% python3 -q
>>> import numpy as np
>>> import numpy.linalg as la
>>> np.set_printoptions(precision=2, suppress=True, linewidth=140)
>>> def rnd(a):
...     return np.round(a, 2) + 0
... 
>>> E = np.array([[1, -1, -1, 1, 1, -1, -1, 1],
...     [1, -1, 1, -1, -1, 1, -1, 1],
...     [1, 1, 1, 1, 1, 1, 1, 1]])
>>> print(E)
[[ 1 -1 -1  1  1 -1 -1  1]
 [ 1 -1  1 -1 -1  1 -1  1]
 [ 1  1  1  1  1  1  1  1]]
>>> E - E[0]
array([[ 0,  0,  0,  0,  0,  0,  0,  0],
       [ 0,  0,  2, -2, -2,  2,  0,  0],
       [ 0,  2,  2,  0,  0,  2,  2,  0]])
>>> np.abs(E).max()
np.int64(1)
>>> la.matrix_rank(E)
np.int64(3)
>>> u = np.array([7, 4])
>>> np.convolve(E[1], u)
array([  7,  -3,   3,  -3, -11,   3,  -3,   3,   4])
>>> print(np.cross(E[1, :3], E[0, :3]))
[2 2 0]
>>> E.reshape(2, -1)
array([[ 1, -1, -1,  1,  1, -1, -1,  1,  1, -1,  1, -1],
       [-1,  1, -1,  1,  1,  1,  1,  1,  1,  1,  1,  1]])
>>> print(E.ravel(order="F"))
[ 1  1  1 -1 -1  1 -1  1  1  1 -1  1  1 -1  1 -1  1  1 -1 -1  1  1  1  1]
>>> blk = E.reshape(3, 2, -1)
>>> np.einsum("ihd,ihd->ih", blk, blk)
array([[4, 4],
       [4, 4],
       [4, 4]])
>>> blk.sum(axis=1)
array([[ 2, -2, -2,  2],
       [ 0,  0,  0,  0],
       [ 2,  2,  2,  2]])
>>> blk.shape
(3, 2, 4)
>>> ang = np.radians(138)
>>> r_ = np.eye(8)
>>> r_[5, 5] = r_[2, 2] = np.cos(ang)
>>> r_[5, 2], r_[2, 5] = -np.sin(ang), np.sin(ang)
>>> print(rnd(r_))
[[ 1.    0.    0.    0.    0.    0.    0.    0.  ]
 [ 0.    1.    0.    0.    0.    0.    0.    0.  ]
 [ 0.    0.   -0.74  0.    0.    0.67  0.    0.  ]
 [ 0.    0.    0.    1.    0.    0.    0.    0.  ]
 [ 0.    0.    0.    0.    1.    0.    0.    0.  ]
 [ 0.    0.   -0.67  0.    0.   -0.74  0.    0.  ]
 [ 0.    0.    0.    0.    0.    0.    1.    0.  ]
 [ 0.    0.    0.    0.    0.    0.    0.    1.  ]]
>>> Y = E @ r_.T
>>> np.allclose(E @ E.T, Y @ Y.T)
True
>>> rnd(la.det(r_)), rnd(np.trace(r_))
(np.float64(1.0), np.float64(4.51))
>>> print(rnd(la.svd(E, compute_uv=False)), rnd(la.svd(Y, compute_uv=False)))
[2.83 2.83 2.83] [2.83 2.83 2.83]
>>> np.allclose(la.norm(E, axis=1), la.norm(Y, axis=1))
True
>>> W = np.array([[2, 1, -1, 1, 1],
...     [1, -1, 2, 0, 0],
...     [-1, 2, 1, 0, 2],
...     [-2, 2, 0, -1, -2],
...     [-2, -2, -1, -2, 1],
...     [-2, -1, -2, 2, -2],
...     [-1, 2, 0, 0, -2],
...     [2, -1, -2, 2, 1]])
>>> b = np.array([3, 1, -1, 2, 0])
>>> H = np.maximum(r_ @ W + b, 0)
>>> print(la.matrix_rank(H))
5
>>> (H > 0).astype(int)
array([[1, 1, 0, 1, 1],
       [1, 0, 1, 1, 0],
       [1, 0, 0, 1, 0],
       [1, 1, 0, 1, 0],
       [1, 0, 0, 0, 1],
       [1, 1, 0, 1, 1],
       [1, 1, 0, 1, 0],
       [1, 0, 0, 1, 1]])
>>> cent = np.array([[0, 6], [4, 6], [3, 1], [3, 9], [3, 8]])
>>> (H @ cent).round(6).argmax(axis=1)
array([1, 1, 1, 1, 1, 1, 1, 1])
>>> print(W @ cent)
[[  7  34]
 [  2   2]
 [ 17  23]
 [ -1 -25]
 [-14 -35]
 [-10 -18]
 [  2 -10]
 [ -1  30]]
>>> print(rnd(H @ cent))
[[20.   77.  ]
 [ 9.   43.  ]
 [10.01 44.47]
 [15.   33.  ]
 [ 3.   14.  ]
 [ 3.6  39.17]
 [18.   48.  ]
 [15.   74.  ]]
